$ python -q
>>> import numpy as np
>>> np.set_printoptions(precision=1, suppress=True, linewidth=160)
>>> tidy = lambda a: np.round(a, 1) + 0
>>> m1 = np.load("layer19.npy")
>>> print(m1)
[[0 0 0 1]
 [1 0 0 0]
 [0 0 1 0]
 [0 1 0 0]]
>>> O, r_ = np.linalg.qr(m1)
>>> print(np.trace(O @ O.T))
4.0
>>> print(abs(r_[0, 0]), tidy(np.linalg.norm(m1[:, 0])))
1.0 1.0
>>> print(O.T @ O)
[[1. 0. 0. 0.]
 [0. 1. 0. 0.]
 [0. 0. 1. 0.]
 [0. 0. 0. 1.]]
>>> print(O.shape, r_.shape)
(4, 4) (4, 4)
>>> print(r_)
[[-1.  0.  0.  0.]
 [ 0. -1.  0.  0.]
 [ 0.  0.  1.  0.]
 [ 0.  0.  0.  1.]]
>>> X = np.load("test9.npy")
>>> print(X)
[[ 2.3 -3. ]
 [ 2.  -2.7]]
>>> rng = np.random.default_rng(155257)
>>> labels = rng.permutation(2)
>>> print(labels)
[1 0]
>>> out = X[labels][:, labels]
>>> print(out)
[[-2.7  2. ]
 [-3.   2.3]]
>>> print(np.allclose(out, X))
False
>>> vec = np.array([-3, 2])
>>> y = out @ vec
>>> print(tidy(y))
[12.1 13.6]
>>> print(tidy(np.linalg.solve(out, y + out[:, 1])))
[-3.  3.]
>>> print(tidy(np.linalg.solve(out, 3 * y)))
[-9.  6.]
>>> O, r_ = np.linalg.qr(X)
>>> print(tidy(O))
[[-0.8 -0.7]
 [-0.7  0.8]]
>>> print(np.allclose(r_.T @ r_, X.T @ X))
True
>>> print(np.trace(O @ O.T))
2.0
>>> print(O.shape, r_.shape)
(2, 2) (2, 2)
>>> cent = np.array([[-0.4, -0.5, -1.6, -2.1, 0.0],
...     [0.9, -1.0, -1.3, 0.1, -0.6],
...     [1.0, -0.7, 0.2, -0.7, -0.2]])
>>> E = np.array([[1, 0, 1],
...     [5, 0, 0],
...     [4, 5, 1],
...     [3, 3, 0],
...     [1, 4, 3],
...     [4, 2, 5],
...     [4, 0, 3],
...     [2, 3, 0],
...     [1, 4, 3],
...     [2, 4, 4]]) @ cent + 0.3 * rng.normal(size=(10, 5))
>>> print(tidy(E))
[[  0.7  -1.8  -1.4  -2.3  -0.4]
 [ -1.4  -2.5  -7.7 -10.6  -0.3]
 [  3.9  -7.8 -13.2  -8.5  -3.2]
 [  1.5  -4.3  -8.8  -6.   -2.5]
 [  6.1  -6.5  -6.   -4.1  -2.8]
 [  5.6  -7.8  -8.  -11.9  -2.5]
 [  1.3  -4.   -5.5 -10.2  -0.8]
 [  1.8  -4.   -7.2  -4.1  -1.6]
 [  6.5  -6.2  -7.1  -3.6  -3.1]
 [  6.6  -7.7  -7.9  -6.8  -3.1]]
>>> Ac = (E - E.mean(axis=0)) / E.std(axis=0)
>>> print(tidy(Ac.std(axis=0)))
[1. 1. 1. 1. 1.]
>>> b = np.linalg.lstsq(np.delete(Ac, 1, axis=1), Ac[:, 1])[0]
>>> print(tidy(1 - np.var(Ac[:, 1] - np.delete(Ac, 1, axis=1) @ b)))
1.0
>>> print(tidy(b))
[-0.8  0.3  0.2  0. ]
>>> d = np.linalg.norm(E[:, None] - E[None], axis=-1)
>>> print(d.mean(axis=1).argmax())
0
>>> def softmax(z):
...     e = np.exp(z - z.max(axis=-1, keepdims=True))
...     return e / e.sum(axis=-1, keepdims=True)
... 
>>> print(tidy(softmax(10 * E[0])))
[1. 0. 0. 0. 0.]
>>> print(tidy(softmax(E[0])))
[0.6 0.1 0.1 0.  0.2]
>>> print(tidy(softmax(E[0] + 5)))
[0.6 0.1 0.1 0.  0.2]
>>> S = E @ E.T / np.sqrt(5)
>>> print(tidy(softmax(S)))
[[0.  0.  0.3 0.  0.  0.7 0.  0.  0.  0. ]
 [0.  0.  1.  0.  0.  0.  0.  0.  0.  0. ]
 [0.  0.  1.  0.  0.  0.  0.  0.  0.  0. ]
 [0.  0.  1.  0.  0.  0.  0.  0.  0.  0. ]
 [0.  0.  1.  0.  0.  0.  0.  0.  0.  0. ]
 [0.  0.  0.1 0.  0.  0.9 0.  0.  0.  0. ]
 [0.  0.  0.  0.  0.  1.  0.  0.  0.  0. ]
 [0.  0.  1.  0.  0.  0.  0.  0.  0.  0. ]
 [0.  0.  1.  0.  0.  0.  0.  0.  0.  0. ]
 [0.  0.  1.  0.  0.  0.  0.  0.  0.  0. ]]
>>> print(softmax(S).round(6).argmax(axis=1))
[5 2 2 2 2 5 5 2 2 2]
>>> print(tidy(softmax(S + np.triu(np.full(S.shape, -np.inf), 1))))
[[1.  0.  0.  0.  0.  0.  0.  0.  0.  0. ]
 [0.  1.  0.  0.  0.  0.  0.  0.  0.  0. ]
 [0.  0.  1.  0.  0.  0.  0.  0.  0.  0. ]
 [0.  0.  1.  0.  0.  0.  0.  0.  0.  0. ]
 [0.  0.  1.  0.  0.  0.  0.  0.  0.  0. ]
 [0.  0.  0.1 0.  0.  0.9 0.  0.  0.  0. ]
 [0.  0.  0.  0.  0.  1.  0.  0.  0.  0. ]
 [0.  0.  1.  0.  0.  0.  0.  0.  0.  0. ]
 [0.  0.  1.  0.  0.  0.  0.  0.  0.  0. ]
 [0.  0.  1.  0.  0.  0.  0.  0.  0.  0. ]]
>>> labels = E[:, 3] > np.median(E[:, 3])
>>> u = E[labels].mean(axis=0) - E[~labels].mean(axis=0)
>>> print((((E - E.mean(axis=0)) @ u > 0) == labels).mean())
1.0
>>> print(labels.astype(int))
[1 0 0 1 1 0 0 1 1 0]
>>> print(((E - E.mean(axis=0)) @ u > 0).astype(int))
[1 0 0 1 1 0 0 1 1 0]
>>> out = E + rng.integers(-2, 3, (10, 3)) @ rng.integers(-2, 3, (3, 5))
>>> print(tidy(out))
[[ -3.3   2.2  -1.4   1.7  -2.4]
 [  0.6  -8.5  -1.7 -14.6  -7.3]
 [  1.9  -7.8 -15.2 -10.5   0.8]
 [  3.5  -6.3  -8.8  -8.   -1.5]
 [ 13.1  -8.5  -6.   -4.1  -2.8]
 [  0.6  -7.8  -8.  -13.9  -1.5]
 [  5.3  -6.   -8.5 -13.2   5.2]
 [  0.8   4.  -10.2   4.9  -1.6]
 [ 14.5  -6.2  -9.1  -1.6  -1.1]
 [  3.6  -3.7  -6.9  -1.8  -7.1]]
>>> print(tidy(np.linalg.svd(out - E, compute_uv=False)))
[18.6 14.4 11.6  0.   0. ]
>>> print(np.linalg.matrix_rank(out - E, tol=1e-8))
3
>>> arr = np.array([[4, -3, -1, 3, -1],
...     [-3, 0, 0, 0, 2],
...     [-1, 0, 2, -1, 0],
...     [3, 0, -1, 2, 3],
...     [-1, 2, 0, 3, 2]])
>>> print(arr)
[[ 4 -3 -1  3 -1]
 [-3  0  0  0  2]
 [-1  0  2 -1  0]
 [ 3  0 -1  2  3]
 [-1  2  0  3  2]]
>>> ev, V = np.linalg.eigh(arr)
>>> vec = np.array([7, 1, 7, -7, -6])
>>> print(tidy(V * np.abs(ev) @ V.T))
[[ 5.5 -1.5 -1.   1.6 -0.4]
 [-1.5  3.1  0.3 -0.2  1. ]
 [-1.   0.3  2.1 -0.8 -0.3]
 [ 1.6 -0.2 -0.8  4.3  1.2]
 [-0.4  1.  -0.3  1.2  3.9]]
>>> print((np.sign(V[:, -1].round(6)) == np.sign(V[0, -1].round(6))).astype(int))
[1 0 0 1 1]
>>> print(tidy(np.linalg.eigvalsh(arr[1:, 1:])))
[-2.2  0.5  2.2  5.5]
>>> print(np.linalg.matrix_power(arr, 2))
[[ 36 -14  -9  16  -3]
 [-14  13   3  -3   7]
 [ -9   3   6  -7  -2]
 [ 16  -3  -7  23   9]
 [ -3   7  -2   9  18]]
>>> arr.inv()
Traceback (most recent call last):
  File "<python-input-64>", line 1, in <module>
    arr.inv()
    ^^^^^^^
AttributeError: 'numpy.ndarray' object has no attribute 'inv'
>>> F = np.load("arr.npy")
>>> print(F)
[[ 16.7 -30.4   6.2]
 [ 13.1 -25.1   4.9]
 [  5.4 -12.6   2. ]
 [  5.2 -12.2   1.9]
 [  4.  -10.1   1.4]
 [  1.3  -3.8   0.3]
 [  0.8  -1.9   0. ]
 [  0.6  -1.5   0. ]
 [ -1.    1.3   0. ]
 [-17.   15.   -1.8]
 [-26.5  22.8  -3.3]
 [-40.3  34.4  -5.6]
 [-41.2  35.1  -5.7]]
>>> vec = np.array([1, 1, -3])
>>> y = F @ vec
>>> print(tidy(np.linalg.lstsq(F, y)[0]))
[ 1.  1. -3.]
>>> y = y + 0.1 * rng.normal(size=13)
>>> print(tidy(y))
[-32.4 -26.8 -13.3 -12.5 -10.2  -3.5  -1.2  -0.9   0.2   3.5   6.   10.9  11. ]
>>> b, *_ = np.linalg.lstsq(F, y)
>>> print(tidy(F.T @ (y - F @ b)))
[0. 0. 0.]
>>> print(tidy(b))
[ 1.  1. -3.]
>>> print([round(float(np.linalg.norm(np.linalg.solve(F.T @ F + lam * np.eye(3), F.T @ y))), 2) for lam in (0, 1, 10, 100)])
[3.34, 2.63, 1.94, 1.47]
>>> print(b.round())
[ 1.  1. -3.]
>>> Ac = (F - F.mean(axis=0)) / F.std(axis=0)
>>> print(tidy(Ac.std(axis=0)))
[1. 1. 1.]
>>> b = np.linalg.lstsq(np.delete(Ac, 2, axis=1), Ac[:, 2])[0]
>>> print(tidy(1 - np.var(Ac[:, 2] - np.delete(Ac, 2, axis=1) @ b)))
1.0
>>> print(tidy(b))
[-0.4 -1.4]
>>> print(np.abs(b).argmax())
1
>>> gram = np.cov(F, rowvar=False)
>>> print(tidy(np.polyfit(F[:, 0], F[:, 2], 1)))
[0.2 1.1]
>>> print(np.argsort(-F.std(axis=0).round(6), kind="stable"))
[1 0 2]
>>> print(np.median(F, axis=0))
[ 0.8 -1.9  0. ]
>>> print(tidy(np.corrcoef(F.T)))
[[ 1. -1.  1.]
 [-1.  1. -1.]
 [ 1. -1.  1.]]
>>> print(tidy(F.std(axis=0)))
[18.3 19.9  3.4]
>>> print(gram.shape)
(3, 3)
>>> print(tidy(np.corrcoef(F[:, 0], F[:, 2])[0, 1]))
1.0
>>> hat = F @ np.linalg.solve(F.T @ F, F.T)
>>> print(tidy(np.diag(hat)))
[0.6 0.3 0.2 0.2 0.2 0.1 0.1 0.  0.  0.2 0.2 0.4 0.4]
>>> print(tidy(np.linalg.eigvalsh(hat)))
[0. 0. 0. 0. 0. 0. 0. 0. 0. 0. 1. 1. 1.]
>>> print(np.allclose(hat @ hat, hat))
True
>>> W0 = np.array([[-0.3, 0.9, -0.7, 0.7, 0.1],
...     [1.1, 1.5, -0.1, 1.0, -0.1],
...     [-0.4, 1.3, -0.8, 1.1, -1.4],
...     [0.3, -0.4, -2.2, -2.6, 0.4],
...     [-5.5, 8.0, -5.5, 0.5, 7.0],
...     [-1.3, -0.9, -1.0, -2.7, -1.2],
...     [-1.1, -1.7, 0.4, -0.2, -1.1],
...     [-0.7, 1.3, 1.2, -0.3, -1.2],
...     [0.9, -0.5, 1.0, 0.4, 0.9],
...     [-1.1, -2.0, 0.4, -0.2, 0.5]])
>>> print(tidy(W0.sum(axis=1)))
[ 0.7  3.4 -0.2 -4.5  4.5 -7.1 -3.7  0.3  2.7 -2.4]
>>> print(tidy(np.linalg.norm(W0)))
15.1
>>> np.linalg.rank(W0)
Traceback (most recent call last):
  File "<python-input-98>", line 1, in <module>
    np.linalg.rank(W0)
    ^^^^^^^^^^^^^^
AttributeError: module 'numpy.linalg' has no attribute 'rank'
>>> print(tidy(W0.mean(axis=0)))
[-0.8  0.8 -0.7 -0.2  0.4]
>>> print(np.linalg.matrix_rank(W0))
5
>>> print(np.abs(W0).max())
8.0
>>> print(tidy(W0 - W0[0]))
[[ 0.   0.   0.   0.   0. ]
 [ 1.4  0.6  0.6  0.3 -0.2]
 [-0.1  0.4 -0.1  0.4 -1.5]
 [ 0.6 -1.3 -1.5 -3.3  0.3]
 [-5.2  7.1 -4.8 -0.2  6.9]
 [-1.  -1.8 -0.3 -3.4 -1.3]
 [-0.8 -2.6  1.1 -0.9 -1.2]
 [-0.4  0.4  1.9 -1.  -1.3]
 [ 1.2 -1.4  1.7 -0.3  0.8]
 [-0.8 -2.9  1.1 -0.9  0.4]]
